$ ipython --no-banner

In [1]: import numpy as np

In [2]: import numpy.linalg as la

In [3]: np.set_printoptions(precision=3, suppress=True, linewidth=120, floatmode="fixed")

In [4]: def rd(a):
   ...:     return np.round(a, 3) + 0
   ...: 

In [5]: Y = np.array([[-1, 1], [1, 1], [-2, -1], [1, -1]])

In [6]: W2 = np.array([[0, 0, 0, 2], [3, 3, 0, 2]])

In [7]: rng = np.random.default_rng(191851)

In [8]: E = Y @ W2 + 0.1 * rng.normal(size=(4, 4))

In [9]: print(rd(E))
[[ 3.024  2.882 -0.085  0.080]
 [ 3.021  3.010 -0.029  4.097]
 [-2.830 -2.914 -0.034 -5.903]
 [-3.080 -3.000  0.091  0.168]]

In [10]: print(np.count_nonzero(E))
16

In [11]: print(rd(np.abs(E).max()))
5.903

In [12]: print(rd(E.sum(axis=0)))
[ 0.135 -0.023 -0.058 -1.559]

In [13]: r0 = np.array([4, -4, 1, 4])

In [14]: Y = E + np.outer(r0, np.eye(4)[1])

In [15]: print(la.matrix_rank(la.inv(Y) - la.inv(E), tol=1e-8))
1

In [16]: print(rd(la.det(Y) / la.det(E)), rd(1 + la.solve(E, r0)[1]))
-112.276 -112.276

In [17]: Uu, s, Vh = la.svd(E)

In [18]: print(np.argmax(s[:-1] / (s[1:] + 1e-6)) + 1)
2

In [19]: Y = Uu[:, :2] @ np.diag(s[:2]) @ Vh[:2]

In [20]: print(la.matrix_rank(Y))
2

In [21]: print(rd(la.norm(E - Y) / la.norm(E)))
0.004

In [22]: print(rd(la.norm(E - Y, 2)), rd(s[2]))
0.042 0.042

In [23]: print(rd(np.abs(E - Y).max()))
0.02

In [24]: print(la.matrix_rank(E, rtol=0.05))
2

In [25]: mat = np.load("sample0.npy")

In [26]: print(mat)
[[8 9 0 0]
 [9 6 0 0]
 [0 0 9 8]
 [0 0 3 4]]

In [27]: # 2 groups of indices that never mix

In [28]: Y = np.array([[4, -3], [-5, 3]])

In [29]: W2 = np.kron(Y, mat)

In [30]: print(rd(la.norm(W2, 2)), rd(la.norm(Y, 2) * la.norm(mat, 2)))
123.164 123.164

In [31]: print(la.matrix_rank(W2))
8

In [32]: print(W2.shape)
(8, 8)

In [33]: x = np.array([3, 0, 2, 0])

In [34]: y = mat @ x

In [35]: print(y)
[24 27 18  6]

In [36]: print(rd(la.solve(mat, y)))
[3.000 0.000 2.000 0.000]

In [37]: r0, g = mat[1], mat[3]

In [38]: print(r0 @ r0)
117

In [39]: print(r0 @ g)
0

In [40]: pr = (r0 @ g) / (r0 @ r0) * r0

In [41]: print(np.outer(r0, g))
[[ 0  0 27 36]
 [ 0  0 18 24]
 [ 0  0  0  0]
 [ 0  0  0  0]]

In [42]: print(pr)
[0.000 0.000 0.000 0.000]

In [43]: print(g - pr)
[0.000 0.000 3.000 4.000]

In [44]: print(rd(la.norm(r0 + g) ** 2 + la.norm(r0 - g) ** 2))
284.0

In [45]: print(la.matrix_rank(np.outer(r0, g)))
1

In [46]: X = np.load("out12.npy")

In [47]: print(X)
[[ 2  0  0  0  0  0]
 [ 0  1  5 -4 -1 -3]
 [ 0 -5 -4 -5  5  5]
 [ 0 -2  3  1  5  0]
 [ 0 -2  3  5  4 -4]
 [ 0 -1 -3  0  2  1]]

In [48]: # 2 groups of indices that never mix

In [49]: x = np.array([2, 1, 2, 1, 1, 0])

In [50]: y = X @ x

In [51]: b, lr = np.zeros(6), 1 / la.norm(X, 2) ** 2

In [52]: for i in range(8):
    ...:     b -= lr * X.T @ (X @ b - y)
    ...:     if i % 2 == 0: print(i, round(la.norm(X @ b - y), 3))
    ...: 
0 6.959
2 4.79
4 4.443
6 4.195

In [53]: print(rd(la.cond(X)))
12.349

In [54]: print((X != 0).astype(int))
[[1 0 0 0 0 0]
 [0 1 1 1 1 1]
 [0 1 1 1 1 1]
 [0 1 1 1 1 0]
 [0 1 1 1 1 1]
 [0 1 1 0 1 1]]

In [55]: print(rd(la.det(X)))
3160.0

In [56]: print(np.flatnonzero(la.matrix_power((X != 0) + (X.T != 0) + np.eye(6), 6)[5]))
[1 2 3 4 5]

In [57]: m1 = np.load("test12.npy")

In [58]: print(m1)
[[-1.853  5.524  8.127]
 [-9.281  3.563  1.079]
 [-9.886  1.298  0.758]
 [-8.183  1.671  5.500]
 [-6.615  6.578 -3.603]
 [-5.403  8.405  0.399]
 [-3.544 -3.739  8.571]
 [ 2.230  4.613 -8.587]
 [-9.679 -2.232  1.158]
 [ 1.072  0.117  9.942]
 [-3.576  5.097  7.825]
 [-4.296  6.091 -6.667]
 [-2.438 -7.315  6.368]
 [-1.296 -3.652  9.218]
 [-4.445 -7.388  5.065]
 [-4.119 -5.248 -7.450]
 [-3.050 -3.805  8.730]
 [ 1.589 -4.369  8.854]
 [ 9.082 -3.830  1.690]
 [ 2.331 -8.561  4.612]
 [ 2.723  9.298  2.476]
 [ 6.824 -7.102  1.734]
 [-9.181  1.666 -3.596]
 [-8.716  3.789 -3.110]
 [-1.219  3.465 -9.301]
 [-7.504 -4.086 -5.196]
 [ 3.295  5.982  7.304]]

In [59]: Y = np.c_[m1[:, :1] @ np.array([[2]]), np.array([2, 1, 0, 2, 2, 2, 1, 2, 0, 1, 2, 1, 2, 1, 0, 1, 0, 0, 1, 2, 2, 0, 1, 2, 2, 2, 0])]

In [60]: print(Y)
[[ -3.706   2.000]
 [-18.562   1.000]
 [-19.772   0.000]
 [-16.366   2.000]
 [-13.230   2.000]
 [-10.806   2.000]
 [ -7.088   1.000]
 [  4.460   2.000]
 [-19.358   0.000]
 [  2.144   1.000]
 [ -7.152   2.000]
 [ -8.592   1.000]
 [ -4.876   2.000]
 [ -2.592   1.000]
 [ -8.890   0.000]
 [ -8.238   1.000]
 [ -6.100   0.000]
 [  3.178   0.000]
 [ 18.164   1.000]
 [  4.662   2.000]
 [  5.446   2.000]
 [ 13.648   0.000]
 [-18.362   1.000]
 [-17.432   2.000]
 [ -2.438   2.000]
 [-15.008   2.000]
 [  6.590   0.000]]

In [61]: print(rd(la.norm(Y - m1 @ la.lstsq(m1, Y)[0], axis=0)))
[0.000 6.494]

In [62]: print(la.matrix_rank(np.c_[m1, Y]))
4

In [63]: print(rd(la.lstsq(m1, Y[:, 0])[0]))
[2.000 0.000 0.000]
